% python3 -q
>>> import numpy as np
>>> np.set_printoptions(suppress=True, linewidth=120)
>>> def rnd(a):
...     return np.round(a, 2) + 0
... 
>>> X = np.loadtxt("test3.csv", delimiter=",")
>>> X
array([[ 1.94,  0.12,  0.52, -0.16,  0.28,  1.11,  0.52],
       [-0.8 , -0.13, -0.8 , -0.05, -0.02,  0.09, -0.27],
       [-1.19,  0.16, -0.66,  0.03,  0.27, -0.45, -0.38],
       [ 1.71, -0.03,  0.02,  0.06,  0.65,  0.83, -0.36],
       [-2.81, -0.34, -0.64, -0.35, -0.22, -1.17, -0.83],
       [ 0.2 , -0.17,  0.13, -0.08, -0.18,  0.4 ,  0.05],
       [-0.57, -0.15, -0.53,  0.14, -0.06, -0.63, -0.22],
       [-3.3 ,  0.06, -0.67, -0.06, -0.2 , -1.53, -0.98],
       [-5.29, -0.37, -1.7 , -0.2 ,  0.15, -1.42, -1.67],
       [ 1.05,  0.2 ,  0.8 , -0.06, -0.21,  0.24,  0.47],
       [ 2.73,  0.26,  1.38,  0.14, -0.1 ,  0.9 ,  0.99],
       [ 1.87,  0.13,  0.42,  0.5 , -0.46,  0.71,  0.  ],
       [-2.09, -0.31, -0.72, -0.06,  0.09, -1.31, -0.71],
       [ 2.18,  0.29,  0.8 ,  0.2 ,  0.47,  0.48,  0.52],
       [ 2.21,  0.  ,  0.74,  0.14,  0.02,  0.52,  0.55],
       [ 2.7 ,  0.01,  0.44, -0.41,  0.48,  0.79,  1.13],
       [ 0.07,  0.06,  0.31,  0.05,  0.23,  0.27, -0.39],
       [ 1.99,  0.4 ,  0.79,  0.21,  0.07,  0.61,  0.95],
       [-0.4 , -0.34,  0.25, -0.54, -0.22, -0.25, -0.58],
       [ 1.71,  0.29,  1.16,  0.77, -0.01,  1.31,  1.32],
       [-1.53, -0.15, -0.8 , -0.44,  0.19, -0.38, -0.57],
       [-1.3 ,  0.15, -0.53, -0.11, -0.46, -0.38, -0.17]])
>>> Xc = X - X.mean(axis=0)
>>> Uu, s, Vt = np.linalg.svd(Xc, full_matrices=False)
>>> rnd(Xc.mean(axis=0))
array([0., 0., 0., 0., 0., 0., 0.])
>>> (np.sign(Uu[:, 0]) == np.sign(Uu[0, 0])).astype(int)
array([1, 0, 0, 1, 0, 1, 0, 0, 0, 1, 1, 1, 0, 1, 1, 1, 1, 1, 0, 1, 0, 0])
>>> np.abs(Uu[:, 0]).argmax()
np.int64(8)
>>> np.abs(Vt[0]).argmax()
np.int64(0)
>>> rnd(np.abs(Vt[-1]))
array([0.02, 0.92, 0.06, 0.34, 0.11, 0.05, 0.17])
>>> rnd(s)
array([11.63,  1.89,  1.47,  1.28,  1.12,  1.04,  0.57])
>>> other = X / np.sqrt((X ** 2).mean(axis=1, keepdims=True))
>>> np.linalg.matrix_rank(X - X.mean(axis=1, keepdims=True))
np.int64(6)
>>> rnd(np.linalg.norm(other, axis=1))
array([2.65, 2.65, 2.65, 2.65, 2.65, 2.65, 2.65, 2.65, 2.65, 2.65, 2.65, 2.65, 2.65, 2.65, 2.65, 2.65, 2.65, 2.65,
       2.65, 2.65, 2.65, 2.65])
>>> x0 = np.array([1, 1, 3, 4, 4, 4, 3])
>>> y = X @ x0
>>> rnd(np.linalg.pinv(X) @ X)
array([[1., 0., 0., 0., 0., 0., 0.],
       [0., 1., 0., 0., 0., 0., 0.],
       [0., 0., 1., 0., 0., 0., 0.],
       [0., 0., 0., 1., 0., 0., 0.],
       [0., 0., 0., 0., 1., 0., 0.],
       [0., 0., 0., 0., 0., 1., 0.],
       [0., 0., 0., 0., 0., 0., 1.]])
>>> rng = np.random.default_rng(83746)
>>> y = y + 0.05 * rng.normal(size=22)
>>> rnd(y)
array([ 10.12,  -4.08,  -4.75,   6.9 , -14.48,   1.08,  -5.12, -15.42, -21.64,   4.93,  13.99,   6.21, -11.83,  11.  ,
         8.8 ,  10.87,   2.06,  11.17,  -5.73,  17.64,  -8.27,  -7.06])
>>> c, *_ = np.linalg.lstsq(X, y)
>>> c.round()
array([1., 1., 3., 4., 4., 4., 3.])
>>> cent = X[[12, 2]].astype(float)
>>> for _ in range(3):
...     labels = np.linalg.norm(X[:, None] - cent, axis=-1).argmin(axis=1)
...     cent = np.array([X[labels == j].mean(axis=0) for j in range(2)])
... 
>>> labels
array([1, 1, 0, 1, 0, 1, 1, 0, 0, 1, 1, 1, 0, 1, 1, 1, 1, 1, 1, 1, 0, 0])
>>> rnd(cent[1] - cent[0])
array([3.74, 0.18, 1.25, 0.23, 0.09, 1.44, 1.07])
>>> rnd(cent)
array([[-2.5 , -0.11, -0.82, -0.17, -0.03, -0.95, -0.76],
       [ 1.24,  0.06,  0.43,  0.06,  0.06,  0.49,  0.31]])
>>> np.linalg.cond(cent) > 100
np.False_
>>> arr = np.load("sample17.npy")
>>> arr
array([[ 8,  0, 12,  8,  8, 12,  4, 12],
       [ 0,  0,  0,  0,  0,  0,  0,  0],
       [ 2,  0,  3,  2,  2,  3,  1,  3],
       [10,  0, 15, 10, 10, 15,  5, 15],
       [ 0,  0,  0,  0,  0,  0,  0,  0],
       [ 6,  0,  9,  6,  6,  9,  3,  9],
       [ 0,  0,  0,  0,  0,  0,  0,  0]])
>>> P = X @ np.linalg.solve(X.T @ X, X.T)
>>> rnd(np.trace(P))
np.float64(7.0)
>>> rnd(np.linalg.eigvalsh(P))
array([0., 0., 0., 0., 0., 0., 0., 0., 0., 0., 0., 0., 0., 0., 0., 1., 1., 1., 1., 1., 1., 1.])
>>> rnd(P @ X[:, 6])
array([ 0.52, -0.27, -0.38, -0.36, -0.83,  0.05, -0.22, -0.98, -1.67,  0.47,  0.99,  0.  , -0.71,  0.52,  0.55,  1.13,
       -0.39,  0.95, -0.58,  1.32, -0.57, -0.17])
>>> rnd(np.diag(P))
array([0.22, 0.23, 0.23, 0.51, 0.19, 0.16, 0.26, 0.36, 0.46, 0.17, 0.19, 0.56, 0.34, 0.3 , 0.14, 0.5 , 0.27, 0.18,
       0.47, 0.73, 0.17, 0.37])
>>> np.allclose(P @ P, P)
True
>>> Uu, s, Vt = np.linalg.svd(arr)
>>> V = Vt[:(s > 1e-8).sum()]
>>> x0 = arr[4] + 4 * arr[2] + rng.integers(2) * np.eye(8)[4]
>>> x0
array([ 8.,  0., 12.,  8.,  9., 12.,  4., 12.])
>>> rnd(V.T @ V)
array([[0.1 , 0.  , 0.15, 0.1 , 0.1 , 0.15, 0.05, 0.15],
       [0.  , 0.  , 0.  , 0.  , 0.  , 0.  , 0.  , 0.  ],
       [0.15, 0.  , 0.22, 0.15, 0.15, 0.22, 0.07, 0.22],
       [0.1 , 0.  , 0.15, 0.1 , 0.1 , 0.15, 0.05, 0.15],
       [0.1 , 0.  , 0.15, 0.1 , 0.1 , 0.15, 0.05, 0.15],
       [0.15, 0.  , 0.22, 0.15, 0.15, 0.22, 0.07, 0.22],
       [0.05, 0.  , 0.07, 0.05, 0.05, 0.07, 0.02, 0.07],
       [0.15, 0.  , 0.22, 0.15, 0.15, 0.22, 0.07, 0.22]])
>>> np.linalg.matrix_rank(np.vstack([arr, x0]))
np.int64(2)
>>> rnd(np.diag(V.T @ V))
array([0.1 , 0.  , 0.22, 0.1 , 0.1 , 0.22, 0.02, 0.22])
